$ python -q
>>> import numpy as np
>>> from numpy import linalg as LA
>>> np.set_printoptions(suppress=True, linewidth=200)
>>> rng = np.random.default_rng(12)
>>> W0 = np.triu(rng.random((6, 6)) < 0.4, 1).astype(int)
>>> W0 = W0 + W0.T
>>> W0
array([[0, 0, 1, 1, 1, 1],
       [0, 0, 0, 0, 1, 0],
       [1, 0, 0, 0, 0, 0],
       [1, 0, 0, 0, 0, 0],
       [1, 1, 0, 0, 0, 1],
       [1, 0, 0, 0, 1, 0]])
>>> # symmetric, so the eigenvalues are real
>>> evals, vecs = LA.eigh(W0)
>>> x = np.array([7, 4, 1, 2, 3, 4])
>>> x @ W0 @ x
np.int64(188)
>>> round(x @ W0 @ x / (x @ x), 3), np.round(evals[0], 3), round(float(evals[-1]), 3)
(np.float64(1.979), np.float64(-1.872), 2.446)
>>> evals, vecs = LA.eigh(W0)
>>> np.unique(evals.round(6) + 0, return_counts=True)[1]
array([1, 1, 2, 1, 1])
>>> np.abs(vecs[:, -1]).round(6).argmax()
np.int64(0)
>>> np.round(np.abs(vecs[:, -1]), 3)
array([0.599, 0.212, 0.245, 0.245, 0.518, 0.457])
>>> np.round(evals.sum(), 3), np.trace(W0)
(np.float64(-0.0), np.int64(0))
>>> np.round(LA.eigvalsh(W0 @ W0), 3) + 0
array([0.   , 0.   , 0.635, 1.878, 3.505, 5.982])
>>> np.trace(W0 @ W0 @ W0) // 6
np.int64(1)
>>> Lm = np.diag(W0.sum(axis=1)) - W0
>>> (LA.eigvalsh(Lm) < 1e-8).sum()
np.int64(1)
>>> round(LA.det(Lm[1:, 1:]))
3
>>> np.round(LA.eigvalsh(Lm), 3) + 0
array([0.   , 0.631, 1.   , 1.474, 3.788, 5.107])
>>> Lm
array([[ 4,  0, -1, -1, -1, -1],
       [ 0,  1,  0,  0, -1,  0],
       [-1,  0,  1,  0,  0,  0],
       [-1,  0,  0,  1,  0,  0],
       [-1, -1,  0,  0,  3, -1],
       [-1,  0,  0,  0, -1,  2]])
>>> left, s, Vt = LA.svd(W0)
>>> np.argmax(s[:-1] / (s[1:] + 1e-6)) + 1
np.int64(4)
>>> other = left[:, :4] @ np.diag(s[:4]) @ Vt[:4]
>>> LA.matrix_rank(other)
np.int64(4)
>>> other.round(3) + 0
array([[0., 0., 1., 1., 1., 1.],
       [0., 0., 0., 0., 1., 0.],
       [1., 0., 0., 0., 0., 0.],
       [1., 0., 0., 0., 0., 0.],
       [1., 1., 0., 0., 0., 1.],
       [1., 0., 0., 0., 1., 0.]])
>>> np.round(LA.norm(W0 - other, 2), 3), round(s[4], 3)
(np.float64(0.0), np.float64(0.0))
>>> t3 = np.stack([W0, 3 * W0, W0[::-1]])
>>> np.einsum("bij,cij->bc", t3, t3)
array([[ 12,  36,   4],
       [ 36, 108,  12],
       [  4,  12,  12]])
>>> t3.sum(axis=0)
array([[1, 0, 4, 4, 5, 4],
       [1, 1, 0, 0, 4, 1],
       [5, 0, 0, 0, 0, 0],
       [5, 0, 0, 0, 0, 0],
       [4, 4, 0, 0, 1, 4],
       [4, 0, 1, 1, 5, 1]])
>>> LA.matrix_rank(t3)
array([4, 4, 4])
>>> np.round(LA.det(t3), 3)
array([0., 0., 0.])
>>> labels = rng.integers(0, 2, 6)
>>> A = np.array([[-8, 8, -6, 5, 6, -8],
...     [6, 1, 7, 5, -7, 3],
...     [5, -6, 8, -2, -8, 9],
...     [0, -9, -6, 2, -3, 7],
...     [8, 4, -6, 2, 5, -5],
...     [-9, 8, 0, -3, 7, 9]]) * (labels[:, None] == labels)
>>> A
array([[-8,  0,  0,  5,  6,  0],
       [ 0,  1,  7,  0,  0,  3],
       [ 0, -6,  8,  0,  0,  9],
       [ 0,  0,  0,  2, -3,  0],
       [ 8,  0,  0,  2,  5,  0],
       [ 0,  8,  0,  0,  0,  9]])
>>> # splits into 2 blocks
>>> x = np.array([-3, -3, 3, -3, -3, 3])
>>> h1 = np.maximum(A @ x, 0)
>>> np.maximum(A @ (3 * x), 0)
array([  0,  81, 207,   9,   0,   9])
>>> A.T @ h1
array([   0, -363,  741,    6,   -9,  729])
>>> np.round(np.tanh(A @ x), 3)
array([-1.   ,  1.   ,  1.   ,  0.995, -1.   ,  0.995])
>>> mat = np.loadtxt("arr.csv", delimiter=",")
>>> mat
array([[ 4.,  0.,  0.,  4.,  5.,  0.,  0.,  0.,  0.,  0.],
       [-7., -2.,  0.,  0.,  0.,  0.,  0.,  0.,  0.,  0.],
       [ 0.,  9., -7.,  6.,  0.,  0.,  0.,  0.,  0.,  0.],
       [ 0.,  0.,  7.,  0.,  0.,  0.,  0.,  0., -3.,  0.],
       [ 0., -3.,  0.,  1., -1.,  3.,  0.,  6.,  6.,  5.],
       [ 5., -1.,  0.,  6.,  0.,  0.,  0.,  0.,  0.,  0.],
       [ 0.,  0.,  0.,  0.,  0.,  0.,  1.,  2.,  0.,  0.],
       [ 0.,  0.,  0.,  0.,  0.,  9.,  0.,  6.,  0.,  0.],
       [-6.,  0.,  0.,  0.,  0.,  0.,  0.,  0.,  0.,  0.],
       [ 0.,  0.,  0.,  0.,  0.,  9.,  0.,  0.,  0.,  0.],
       [ 0.,  0.,  0., -2.,  0.,  0.,  0.,  7.,  0., -8.],
       [ 4.,  0.,  0.,  0., -3.,  0.,  0.,  0., -6.,  0.]])
>>> other = mat + rng.integers(-2, 3, (12, 9)) @ rng.integers(-2, 3, (9, 10))
>>> other
array([[ -1.,   0.,  -1.,  11.,  16.,   8.,   5., -10.,  -3.,  10.],
       [ -3.,  -3.,   8., -15.,  -3.,  -8.,  -1.,  -4.,  -7.,  -5.],
       [  2.,  11.,  -3.,  -4.,   1., -12.,  -3.,  -4.,  -4.,   3.],
       [  1.,   5.,   9.,   1., -10.,  -6., -13.,  -7.,  -8.,  -5.],
       [  3.,  -4.,   5.,   2.,  -1.,  -9.,  10.,   3.,   5.,  22.],
       [ 12.,   1.,   3.,   6.,  -8.,  -4., -12.,   3.,   0.,   1.],
       [ -2.,   9.,  -4.,   1.,   1.,  -8.,  -6.,   6.,   1.,   4.],
       [ -1.,  -7.,  -2., -12.,   0.,   5., -11.,   1.,   2.,  -6.],
       [ -4., -10.,   5.,  -4.,  -9.,   0.,  -8.,  -5.,   1.,   7.],
       [ -5.,   8.,  -2.,   6.,   3.,  11.,  -2.,   5.,   2.,  -6.],
       [  6.,   1., -10.,  -4.,  -4., -12.,  -2.,  14.,   5., -11.],
       [  7., -10.,  -5.,  -1.,   1.,  -4.,   5.,  -2.,   0.,  10.]])
>>> LA.matrix_rank(other - mat, tol=1e-8)
np.int64(9)
>>> np.round(LA.svd(other - mat, compute_uv=False), 3) + 0
array([39.336, 32.659, 25.612, 21.533, 20.259, 16.31 ,  9.045,  5.941,  3.311,  0.   ])
>>> other - mat
array([[ -5.,   0.,  -1.,   7.,  11.,   8.,   5., -10.,  -3.,  10.],
       [  4.,  -1.,   8., -15.,  -3.,  -8.,  -1.,  -4.,  -7.,  -5.],
       [  2.,   2.,   4., -10.,   1., -12.,  -3.,  -4.,  -4.,   3.],
       [  1.,   5.,   2.,   1., -10.,  -6., -13.,  -7.,  -5.,  -5.],
       [  3.,  -1.,   5.,   1.,   0., -12.,  10.,  -3.,  -1.,  17.],
       [  7.,   2.,   3.,   0.,  -8.,  -4., -12.,   3.,   0.,   1.],
       [ -2.,   9.,  -4.,   1.,   1.,  -8.,  -7.,   4.,   1.,   4.],
       [ -1.,  -7.,  -2., -12.,   0.,  -4., -11.,  -5.,   2.,  -6.],
       [  2., -10.,   5.,  -4.,  -9.,   0.,  -8.,  -5.,   1.,   7.],
       [ -5.,   8.,  -2.,   6.,   3.,   2.,  -2.,   5.,   2.,  -6.],
       [  6.,   1., -10.,  -2.,  -4., -12.,  -2.,   7.,   5.,  -3.],
       [  3., -10.,  -5.,  -1.,   4.,  -4.,   5.,  -2.,   6.,  10.]])
